In [1]: import numpy as np

In [2]: import numpy.linalg as la

In [3]: np.set_printoptions(precision=2, suppress=True, linewidth=160, sign=" ")

In [4]: tidy = lambda a: np.round(a, 2) + 0

In [5]: E = np.load("a.npy")

In [6]: E
Out[6]: 
array([[ 14.,  -5.,  -8.,   1.],
       [  8.,   0.,  -6.,   2.],
       [ 10.,  -5.,  -5.,   0.],
       [-10.,   5.,   8.,   3.]])

In [7]: Uu, s, Vt = la.svd(E)

In [8]: V = Vt[:(s > 1e-8).sum()]

In [9]: rng = np.random.default_rng(575)

In [10]: x = E[2] + -2 * E[1] + rng.integers(2) * np.eye(4)[0]

In [11]: x
Out[11]: array([-5., -5.,  7., -4.])

In [12]: tidy(V.T @ V)
Out[12]: 
array([[ 0.75, -0.25, -0.25,  0.25],
       [-0.25,  0.75, -0.25,  0.25],
       [-0.25, -0.25,  0.75,  0.25],
       [ 0.25,  0.25,  0.25,  0.75]])

In [13]: print(la.matrix_rank(np.vstack([E, x])))
4

In [14]: print(tidy(np.diag(V.T @ V)))
[ 0.75  0.75  0.75  0.75]

In [15]: np.allclose(E, E.T)
Out[15]: False

In [16]: print((E + E.T) / 2)
[[14.   1.5  1.  -4.5]
 [ 1.5  0.  -5.5  3.5]
 [ 1.  -5.5 -5.   4. ]
 [-4.5  3.5  4.   3. ]]

In [17]: np.allclose(E @ E.T, E.T @ E)
Out[17]: False

In [18]: np.trace(E)
Out[18]: np.float64(12.0)

In [19]: (E - E.T) / 2
Out[19]: 
array([[ 0. , -6.5, -9. ,  5.5],
       [ 6.5,  0. , -0.5, -1.5],
       [ 9. ,  0.5,  0. , -4. ],
       [-5.5,  1.5,  4. ,  0. ]])

In [20]: print(tidy(la.matrix_power(E, 2)))
[[ 66. -25. -34.   7.]
 [ 32.   0. -18.  14.]
 [ 50. -25. -25.   0.]
 [-50.  25.  34.   9.]]

In [21]: E @ E
Out[21]: 
array([[ 66., -25., -34.,   7.],
       [ 32.,   0., -18.,  14.],
       [ 50., -25., -25.,   0.],
       [-50.,  25.,  34.,   9.]])

In [22]: J = np.load("x.npy")

In [23]: J
Out[23]: 
array([[ 1.2,  0.5,  0.1,  0.2,  2.1,  0.3, -0.3,  2.3],
       [-0.3,  0.9, -0.5, -0.3, -0.8, -0.3, -0.8, -1.2],
       [-1.1, -2.2,  0.2, -0.5, -0.4, -0.3, -0.9, -0.6],
       [ 2.1, -0.6, -0.6, -1.8,  0.6, -0.9,  0.5, -1.2],
       [-0.1, -0.2,  0.2,  1.3,  0.4, -1. , -0.6,  0.1],
       [-1.7,  1.4, -1.8, -0.2, -0.1, -0.1,  0.9, -0.5],
       [ 1.1,  0.6, -0.9, -0.7, -1.7,  0.6, -1. , -2. ],
       [ 0.1,  0.2, -2.1, -0.6,  0.1,  0.9,  0.4,  0.5],
       [-1. , -0.7, -0.1,  0.4, -1. , -1.4,  1.8, -0.8],
       [-0.2, -0.7, -0.8,  0.1,  0.5,  1.3,  0.1,  0.5]])

In [24]: other = J / np.sqrt((J ** 2).mean(axis=1, keepdims=True))

In [25]: print(tidy(la.norm(other, axis=1)))
[ 2.83  2.83  2.83  2.83  2.83  2.83  2.83  2.83  2.83  2.83]

In [26]: print(la.matrix_rank(other) == la.matrix_rank(J))
True

In [27]: x = np.array([3, 3, 0, -1, -1, -1, 3, -3])

In [28]: target = J @ x

In [29]: b, lr = np.zeros(8), 1 / la.norm(J, 2) ** 2

In [30]: for i in range(6):
    ...:     b -= lr * J.T @ (J @ b - target)
    ...:     if i % 1 == 0: print(i, round(la.norm(J @ b - target), 2))
    ...: 
0 9.77
1 6.57
2 4.71
3 3.5
4 2.69
5 2.13

In [31]: tidy(b)
Out[31]: array([ 2.71,  2.72, -0.57, -1.32, -1.12, -1.52,  2.17, -2.5 ])

In [32]: tidy(la.cond(J))
Out[32]: np.float64(7.8)

In [33]: rk = la.matrix_rank(E)

In [34]: rk
Out[34]: np.int64(3)

In [35]: ns = la.svd(E)[2][rk:].T

In [36]: tidy(ns @ ns.T)
Out[36]: 
array([[ 0.25,  0.25,  0.25, -0.25],
       [ 0.25,  0.25,  0.25, -0.25],
       [ 0.25,  0.25,  0.25, -0.25],
       [-0.25, -0.25, -0.25,  0.25]])

In [37]: [int(la.matrix_rank(E[:i])) for i in range(1, len(E) + 1)]
Out[37]: [1, 2, 2, 3]

In [38]: tidy(E @ ns)
Out[38]: 
array([[ 0.],
       [ 0.],
       [ 0.],
       [ 0.]])

In [39]: [int(la.matrix_rank(E[:, :j + 1])) for j in range(4)]
Out[39]: [1, 2, 3, 3]

In [40]: np.allclose(E @ ns, 0)
Out[40]: True

In [41]: [int(la.matrix_rank(np.delete(E, i, axis=0))) for i in range(4)]
Out[41]: [3, 3, 3, 2]

In [42]: tidy(la.norm(J, 2))
Out[42]: np.float64(4.97)

In [43]: print(tidy(la.norm(J[2] - J[4])))
3.15

In [44]: F = np.load("out11.npy")

In [45]: F
Out[45]: 
array([[ 0.6 , -1.1 ,  0.3 ,  1.7 , -0.3 , -0.7 ,  0.4 , -1.3 ],
       [-0.8 , -1.2 ,  0.2 ,  0.9 , -0.7 , -1.1 , -0.4 , -1.2 ],
       [ 0.3 , -2.1 , -0.5 , -1.7 , -1.2 ,  0.2 ,  0.7 , -1.2 ],
       [ 0.9 ,  1.2 , -0.6 ,  0.6 ,  1.1 ,  0.8 , -2.2 , -1.  ],
       [ 0.2 ,  0.  , -0.7 ,  0.2 , -0.8 , -2.1 , -0.4 , -1.5 ],
       [ 0.6 ,  0.4 , -1.1 , -0.2 , -0.3 ,  1.  , -0.5 ,  0.3 ],
       [-1.9 ,  1.1 , -0.4 ,  0.  , -0.4 , -1.2 ,  0.4 ,  0.2 ],
       [ 0.95,  1.21, -0.59,  0.58,  1.07,  0.82, -2.22, -1.  ]])

In [46]: def softmax(z):
    ...:     e = np.exp(z - z.max(axis=-1, keepdims=True))
    ...:     return e / e.sum(axis=-1, keepdims=True)
    ...: 

In [47]: softmax(F).sum(axis=1)
Out[47]: array([ 1.,  1.,  1.,  1.,  1.,  1.,  1.,  1.])

In [48]: print(tidy(softmax(F[6] + -3)))
[ 0.02  0.35  0.08  0.12  0.08  0.04  0.18  0.14]

In [49]: tidy(softmax(F[6]))
Out[49]: array([ 0.02,  0.35,  0.08,  0.12,  0.08,  0.04,  0.18,  0.14])

In [50]: scores = F @ F.T / np.sqrt(8)

In [51]: softmax(scores).round(6).argmax(axis=1)
Out[51]: array([ 0,  1,  2,  7,  4,  5,  6,  7])
